>>> import numpy as np
>>> import numpy.linalg as la
>>> np.set_printoptions(suppress=True, linewidth=160)
>>> mat = np.array([[1.0, 0.0], [0.0, 1.0]])
>>> print(mat)
[[1. 0.]
 [0. 1.]]
>>> print((la.matrix_power((mat != 0) + (mat.T != 0) + np.eye(2), 2) > 0).astype(int))
[[1 0]
 [0 1]]
>>> print(mat @ mat)
[[1. 0.]
 [0. 1.]]
>>> print(np.round(np.sort(la.eigvals(mat).real), 2))
[1. 1.]
>>> print(np.flatnonzero(la.matrix_power((mat != 0) + (mat.T != 0) + np.eye(2), 2)[1]))
[1]
>>> print(round(la.eigvals(mat).sum().real, 2))
2.0
>>> print(np.einsum("ii->", mat))
2.0
>>> print(np.einsum("ij,ji->", mat, mat))
2.0
>>> print(np.kron(np.eye(2, dtype=int), mat))
[[1. 0. 0. 0.]
 [0. 1. 0. 0.]
 [0. 0. 1. 0.]
 [0. 0. 0. 1.]]
>>> ev, V = la.eigh(mat)
>>> print(np.unique(ev.round(6) + 0, return_counts=True)[1])
[2]
>>> print(np.round(la.eigvalsh(mat @ mat), 2))
[1. 1.]
>>> print(V @ np.diag(ev) @ V.T)
[[1. 0.]
 [0. 1.]]
>>> u = np.array([4, 2, 4])
>>> rng = np.random.default_rng(66)
>>> M = np.outer(rng.normal(size=17), u) + 0.02 * rng.normal(size=(17, 3))
>>> print(M.round(2))
[[ 2.14  1.08  2.21]
 [-2.16 -1.09 -2.15]
 [-1.95 -0.96 -1.98]
 [-4.26 -2.14 -4.24]
 [-5.34 -2.62 -5.32]
 [-6.21 -3.07 -6.23]
 [ 2.01  0.99  2.02]
 [ 4.46  2.24  4.46]
 [ 1.78  0.87  1.74]
 [ 1.15  0.53  1.17]
 [ 1.18  0.59  1.17]
 [-0.48 -0.25 -0.51]
 [ 3.88  1.95  3.92]
 [-3.13 -1.54 -3.1 ]
 [ 4.3   2.17  4.3 ]
 [-0.65 -0.32 -0.66]
 [-0.22 -0.13 -0.19]]
>>> print(la.cond(M) > 100)
True
>>> print([round(float(x), 2) for x in la.svd(M, compute_uv=False)[:3]])
[19.68, 0.09, 0.08]
>>> print(round(np.log10(la.cond(M))))
2
>>> print(round(la.norm(M, 2) / la.norm(M), 2))
1.0
>>> G = np.cov(M, rowvar=False)
>>> print(np.round(np.median(M, axis=0), 2))
[-0.22 -0.13 -0.19]
>>> print(np.argwhere(np.triu(np.abs(np.corrcoef(M.T)) > 0.8, 1)))
[[0 1]
 [0 2]
 [1 2]]
>>> print(G.shape)
(3, 3)
>>> print(np.round(np.corrcoef(M.T), 2))
[[1. 1. 1.]
 [1. 1. 1.]
 [1. 1. 1.]]
>>> vec = np.array([-1, 2, 3])
>>> target = M @ vec
>>> print(np.round(la.pinv(M) @ M, 2) + 0)
[[1. 0. 0.]
 [0. 1. 0.]
 [0. 0. 1.]]
>>> print(np.round(la.lstsq(M, target)[0], 2))
[-1.  2.  3.]
>>> target = target + 0.1 * rng.normal(size=17)
>>> print(target.round(2))
[  6.71  -6.73  -5.8  -12.8  -15.93 -18.5    6.23  13.62   5.11   3.32   3.65  -1.52  11.67  -9.09  12.93  -1.95  -0.76]
>>> b, *_ = la.lstsq(M, target)
>>> print([round(float(la.norm(la.solve(M.T @ M + lam * np.eye(3), M.T @ target))), 2) for lam in (0, 1, 10, 100)])
[4.86, 2.0, 1.95, 1.59]
>>> print(b.round(2))
[-0.91  4.46  1.69]
>>> print(np.round(M.T @ (target - M @ b), 2) + 0)
[0. 0. 0.]
>>> print(b.round())
[-1.  4.  2.]
>>> X = np.load("layer7.npy")
>>> print(X)
[[ 2.3   0.33  0.6  -0.48 -0.12]
 [ 0.33  1.19  0.35 -0.02 -0.27]
 [ 0.6   0.35  1.64 -0.03 -0.52]
 [-0.48 -0.02 -0.03  1.28 -0.2 ]
 [-0.12 -0.27 -0.52 -0.2   1.59]]
>>> low = la.cholesky(X)
>>> print(la.eigvalsh(X).min() > 0)
True
>>> print(np.round(low @ low.T, 2))
[[ 2.3   0.33  0.6  -0.48 -0.12]
 [ 0.33  1.19  0.35 -0.02 -0.27]
 [ 0.6   0.35  1.64 -0.03 -0.52]
 [-0.48 -0.02 -0.03  1.28 -0.2 ]
 [-0.12 -0.27 -0.52 -0.2   1.59]]
>>> ev, V = la.eigh(X)
>>> print(ev.sum(), np.trace(X))
8.0 8.0
>>> print(np.round(la.svd(X, compute_uv=False), 2))
[3.   2.   1.01 1.   0.99]
>>> print(np.abs(V[:, -1]).round(6).argmax())
0
>>> print(np.unique(ev.round(6) + 0, return_counts=True)[1])
[1 1 1 1 1]
>>> print(np.round(V @ np.diag(ev) @ V.T, 2))
[[ 2.3   0.33  0.6  -0.48 -0.12]
 [ 0.33  1.19  0.35 -0.02 -0.27]
 [ 0.6   0.35  1.64 -0.03 -0.52]
 [-0.48 -0.02 -0.03  1.28 -0.2 ]
 [-0.12 -0.27 -0.52 -0.2   1.59]]
>>> print(np.round(V.T @ X @ V, 2) + 0)
[[0.99 0.   0.   0.   0.  ]
 [0.   1.   0.   0.   0.  ]
 [0.   0.   1.01 0.   0.  ]
 [0.   0.   0.   2.   0.  ]
 [0.   0.   0.   0.   3.  ]]
>>> print(ev.round(2))
[0.99 1.   1.01 2.   3.  ]
>>> data = np.loadtxt("m.csv", delimiter=",")
>>> print(data)
[[ 5.4   0.57  4.07]
 [-4.45  0.37 -4.17]
 [-4.84  0.7  -4.29]
 [-3.36  0.08 -2.87]
 [ 2.39 -0.07  1.79]
 [ 0.76 -0.56  1.42]
 [-5.14  1.56 -6.19]
 [ 0.73  0.38 -0.14]
 [-2.29 -0.83 -1.03]
 [ 1.43  0.18  1.43]
 [ 0.21  0.6  -0.65]
 [-0.7  -0.39  0.11]
 [ 0.37 -0.64  1.57]]
>>> u = np.array([1, 0])
>>> print(np.convolve(data[8], u))
[-2.29 -0.83 -1.03  0.  ]
>>> print(np.round(np.cross(data[8, :3], data[6, :3]), 2))
[ 6.74 -8.88 -7.84]
>>> print(np.array([np.convolve(row, u, "same") for row in data]))
[[ 5.4   0.57  4.07]
 [-4.45  0.37 -4.17]
 [-4.84  0.7  -4.29]
 [-3.36  0.08 -2.87]
 [ 2.39 -0.07  1.79]
 [ 0.76 -0.56  1.42]
 [-5.14  1.56 -6.19]
 [ 0.73  0.38 -0.14]
 [-2.29 -0.83 -1.03]
 [ 1.43  0.18  1.43]
 [ 0.21  0.6  -0.65]
 [-0.7  -0.39  0.11]
 [ 0.37 -0.64  1.57]]
>>> vec = np.array([0, 1, 3])
>>> h = np.maximum(data @ vec, 0)
>>> print(np.round(data.T @ h, 2))
[92.39  3.04 79.54]
>>> print(np.round(np.maximum(data @ vec, 0) - np.maximum(-data @ vec, 0), 2))
[ 12.78 -12.14 -12.17  -8.53   5.3    3.7  -17.01  -0.04  -3.92   4.47  -1.35  -0.06   4.07]
>>> print(h.round(2))
[12.78  0.    0.    0.    5.3   3.7   0.    0.    0.    4.47  0.    0.    4.07]
>>> print(np.flatnonzero(h > 1e-9))
[ 0  4  5  9 12]
